% ipython --no-banner

In [1]: import numpy as np

In [2]: np.set_printoptions(suppress=True, linewidth=140)

In [3]: J = np.load("mat.npy")

In [4]: J
Out[4]: 
array([[0, 0, 2, 1, 2, 2, 0, 2],
       [0, 0, 1, 1, 1, 0, 2, 2],
       [0, 0, 0, 0, 2, 1, 0, 0],
       [0, 0, 0, 0, 1, 1, 0, 2],
       [0, 0, 0, 0, 0, 1, 0, 1],
       [0, 0, 0, 0, 0, 0, 1, 0],
       [0, 0, 0, 0, 0, 0, 0, 2],
       [0, 0, 0, 0, 0, 0, 0, 0]])

In [5]: np.linalg.cond(J) > 100
Out[5]: np.True_

In [6]: print([round(float(x), 3) for x in np.linalg.svd(J, compute_uv=False)[:3]])
[5.668, 2.615, 2.091]

In [7]: J @ J
Out[7]: 
array([[0, 0, 0, 0, 5, 5, 2, 4],
       [0, 0, 0, 0, 3, 3, 0, 7],
       [0, 0, 0, 0, 0, 2, 1, 2],
       [0, 0, 0, 0, 0, 1, 1, 1],
       [0, 0, 0, 0, 0, 0, 1, 0],
       [0, 0, 0, 0, 0, 0, 0, 2],
       [0, 0, 0, 0, 0, 0, 0, 0],
       [0, 0, 0, 0, 0, 0, 0, 0]])

In [8]: np.round(np.sort(np.linalg.eigvals(J)), 3)
Out[8]: array([0., 0., 0., 0., 0., 0., 0., 0.])

In [9]: try:
   ...:     np.linalg.inv(J)
   ...: except np.linalg.LinAlgError as e:
   ...:     print("failed:", e)
   ...: 
failed: Singular matrix

In [10]: np.prod(np.diag(J)), np.round(np.linalg.det(J), 3)
Out[10]: (np.int64(0), np.float64(0.0))

In [11]: [int(np.linalg.matrix_rank(np.linalg.matrix_power(J, p))) for p in range(1, 9)]
Out[11]: [6, 4, 3, 2, 1, 0, 0, 0]

In [12]: left, sv, Vh = np.linalg.svd(J)

In [13]: sv.round(3) + 0
Out[13]: array([5.668, 2.615, 2.091, 1.404, 0.818, 0.161, 0.   , 0.   ])

In [14]: Y = left[:, :6] @ np.diag(sv[:6]) @ Vh[:6]

In [15]: round(np.linalg.norm(J - Y) / np.linalg.norm(J), 3)
Out[15]: np.float64(0.0)

In [16]: np.linalg.matrix_rank(Y)
Out[16]: np.int64(6)

In [17]: round(float(np.linalg.norm(J - Y, 2)), 3), np.round(sv[6], 3)
Out[17]: (0.0, np.float64(0.0))

In [18]: round(float(np.abs(J - Y).max()), 3)
Out[18]: 0.0

In [19]: np.linalg.matrix_rank(J, rtol=0.05)
Out[19]: np.int64(5)

In [20]: mat = np.loadtxt("a.csv", delimiter=",")

In [21]: mat
Out[21]: 
array([[ 1.42 , -7.409, -1.576,  3.077, -0.867],
       [-1.82 , -2.119,  1.119, -1.825,  2.087],
       [-5.095, -5.069,  0.523, -1.179,  2.091],
       [ 2.485,  6.903, -1.091,  1.612, -3.125],
       [-5.281, -3.159,  0.391, -1.196,  1.643],
       [ 0.4  , -3.815,  0.216,  0.002,  1.001],
       [ 0.524,  6.684, -0.086, -0.227, -1.493],
       [ 0.59 , -5.699,  0.251, -0.035,  1.479],
       [ 0.759,  2.061, -0.614,  0.908, -1.301],
       [-1.581, -7.671, -0.096,  0.368,  1.524],
       [ 4.868, -2.57 ,  0.461,  0.311,  0.684],
       [ 3.286, -0.698, -0.721,  1.597, -1.099],
       [-3.169, -2.124,  0.093, -0.475,  0.785],
       [-2.519,  6.366,  1.406, -2.91 ,  0.918],
       [-4.666, -8.918,  0.715, -1.201,  3.093],
       [ 1.177, -5.527, -1.688,  3.125, -1.386],
       [ 2.577, -5.508, -0.696,  1.812, -0.137],
       [ 2.807,  5.894, -0.322,  0.459, -1.81 ],
       [-5.902, -7.094,  1.13 , -2.112,  3.416],
       [ 4.518, -2.508, -1.093,  2.481, -1.404],
       [-2.292,  4.483,  1.479, -2.897,  1.417],
       [-4.515,  2.466,  1.129, -2.522,  1.412],
       [ 1.387, -7.396, -1.572,  3.084, -0.898],
       [-0.903, -6.57 , -1.451,  2.37 , -0.601],
       [-5.205, -2.307,  1.115, -2.281,  2.395],
       [ 4.299,  3.11 ,  0.109,  0.307, -0.792],
       [-0.475, -0.808, -2.214,  3.303, -2.916],
       [-5.708,  0.578,  0.186, -1.219,  0.612],
       [-0.946, -2.923, -0.107,  0.183,  0.514]])

In [22]: W2 = mat[[3, 0]].astype(float)

In [23]: for _ in range(7):
    ...:     idx = np.linalg.norm(mat[:, None] - W2, axis=-1).argmin(axis=1)
    ...:     W2 = np.array([mat[idx == j].mean(axis=0) for j in range(2)])
    ...: 

In [24]: idx
Out[24]: array([1, 1, 1, 0, 1, 1, 0, 1, 0, 1, 1, 1, 1, 0, 1, 1, 1, 0, 1, 1, 0, 0, 1, 1, 1, 0, 1, 0, 1])

In [25]: print(W2.round(3))
[[-0.462  4.283  0.244 -0.721 -0.462]
 [-0.741 -4.495 -0.26   0.57   0.57 ]]

In [26]: np.round(W2[1] - W2[0], 3)
Out[26]: array([-0.279, -8.777, -0.504,  1.291,  1.033])

In [27]: np.bincount(idx)
Out[27]: array([ 9, 20])
